$ python -q
>>> import numpy as np
>>> np.set_printoptions(suppress=True, linewidth=100)
>>> A = np.load("out0.npy")
>>> A
array([[  6,  10,   5,  -3,   6],
       [ 10,   2,  12,   2,  11],
       [ 13,   2,  19,   6,  20],
       [  9, -11,  14,   6,  12],
       [  9,   0,  14,   5,  15],
       [ 10,  -7,  11,   0,   8],
       [  9,  -6,  13,   4,  12],
       [  9,   3,   9,  -3,   9],
       [ 11,   5,  13,   1,  13],
       [ 13,   3,  15,   1,  14]])
>>> idx = A[:, 0] > np.median(A[:, 0])
>>> f = A[idx].mean(axis=0) - A[~idx].mean(axis=0)
>>> np.argsort(-np.abs(f).round(6), kind="stable")
array([0, 2, 4, 1, 3])
>>> C2 = np.cov(A, rowvar=False)
>>> np.median(A, axis=0)
array([ 9.5,  2. , 13. ,  1.5, 12. ])
>>> np.round(np.linalg.eigvalsh(C2)[::-1], 3) + 0
array([51.695, 29.18 ,  3.363,  0.341,  0.   ])
>>> np.round(A.std(axis=0), 3)
array([1.972, 5.974, 3.528, 3.176, 3.742])
>>> np.argsort(-A.std(axis=0).round(6), kind="stable")
array([1, 4, 2, 3, 0])
>>> np.round(np.polyfit(A[:, 3], A[:, 0], 1), 3)
array([0.237, 9.45 ])
>>> C2.shape
(5, 5)
>>> np.argwhere(np.triu(np.abs(np.corrcoef(A.T)) > 0.8, 1))
array([[0, 2],
       [2, 3],
       [2, 4]])
>>> X = np.load("layer9.npy")
>>> X
array([[-1.,  3.,  0.,  0.,  0.,  0.,  0.,  0.],
       [ 3.,  1.,  3.,  0.,  0.,  0.,  0.,  0.],
       [ 0.,  3.,  2.,  3.,  0.,  0.,  0.,  0.],
       [ 0.,  0.,  3.,  1.,  3.,  0.,  0.,  0.],
       [ 0.,  0.,  0.,  3.,  2.,  3.,  0.,  0.],
       [ 0.,  0.,  0.,  0.,  3.,  2.,  3.,  0.],
       [ 0.,  0.,  0.,  0.,  0.,  3., -1.,  3.],
       [ 0.,  0.,  0.,  0.,  0.,  0.,  3.,  2.]])
>>> x = np.array([1, 2, 1, 2, 2, 2, 0, 0])
>>> a = np.maximum(X @ x, 0)
>>> np.round(np.tanh(X @ x), 3)
array([1., 1., 1., 1., 1., 1., 1., 0.])
>>> X * (a > 1e-9)[:, None]
array([[-1.,  3.,  0.,  0.,  0.,  0.,  0.,  0.],
       [ 3.,  1.,  3.,  0.,  0.,  0.,  0.,  0.],
       [ 0.,  3.,  2.,  3.,  0.,  0.,  0.,  0.],
       [ 0.,  0.,  3.,  1.,  3.,  0.,  0.,  0.],
       [ 0.,  0.,  0.,  3.,  2.,  3.,  0.,  0.],
       [ 0.,  0.,  0.,  0.,  3.,  2.,  3.,  0.],
       [ 0.,  0.,  0.,  0.,  0.,  3., -1.,  3.],
       [ 0.,  0.,  0.,  0.,  0.,  0.,  0.,  0.]])
>>> a
array([ 5.,  8., 14., 11., 16., 10.,  6.,  0.])
>>> np.maximum(X @ x, 0) - np.maximum(-X @ x, 0)
array([ 5.,  8., 14., 11., 16., 10.,  6.,  0.])
>>> np.maximum(X @ (3 * x), 0)
array([15., 24., 42., 33., 48., 30., 18.,  0.])
>>> left, s, Vh = np.linalg.svd(X, full_matrices=False)
>>> np.round(s / s[0], 3)
array([1.   , 0.8  , 0.643, 0.568, 0.55 , 0.343, 0.308, 0.022])
>>> np.round(left.T @ X @ Vh.T, 3) + 0
array([[7.105, 0.   , 0.   , 0.   , 0.   , 0.   , 0.   , 0.   ],
       [0.   , 5.687, 0.   , 0.   , 0.   , 0.   , 0.   , 0.   ],
       [0.   , 0.   , 4.568, 0.   , 0.   , 0.   , 0.   , 0.   ],
       [0.   , 0.   , 0.   , 4.038, 0.   , 0.   , 0.   , 0.   ],
       [0.   , 0.   , 0.   , 0.   , 3.906, 0.   , 0.   , 0.   ],
       [0.   , 0.   , 0.   , 0.   , 0.   , 2.439, 0.   , 0.   ],
       [0.   , 0.   , 0.   , 0.   , 0.   , 0.   , 2.188, 0.   ],
       [0.   , 0.   , 0.   , 0.   , 0.   , 0.   , 0.   , 0.158]])
>>> round(np.sqrt((s ** 2).sum()), 3), round(np.linalg.norm(X), 3)
(np.float64(12.083), np.float64(12.083))
>>> np.round(Vh @ Vh.T, 3) + 0
array([[1., 0., 0., 0., 0., 0., 0., 0.],
       [0., 1., 0., 0., 0., 0., 0., 0.],
       [0., 0., 1., 0., 0., 0., 0., 0.],
       [0., 0., 0., 1., 0., 0., 0., 0.],
       [0., 0., 0., 0., 1., 0., 0., 0.],
       [0., 0., 0., 0., 0., 1., 0., 0.],
       [0., 0., 0., 0., 0., 0., 1., 0.],
       [0., 0., 0., 0., 0., 0., 0., 1.]])
>>> np.round(np.cumsum(s ** 2) / np.sum(s ** 2), 3)
array([0.346, 0.567, 0.71 , 0.822, 0.926, 0.967, 1.   , 1.   ])
>>> np.round(np.abs(Vh[0]), 3)
array([0.095, 0.256, 0.427, 0.47 , 0.53 , 0.431, 0.204, 0.12 ])
>>> left.shape, s.shape, Vh.shape
((8, 8), (8,), (8, 8))
>>> (s > 1e-8).sum()
np.int64(8)
>>> np.abs(left[:, 0]).round(6).argmax()
np.int64(4)
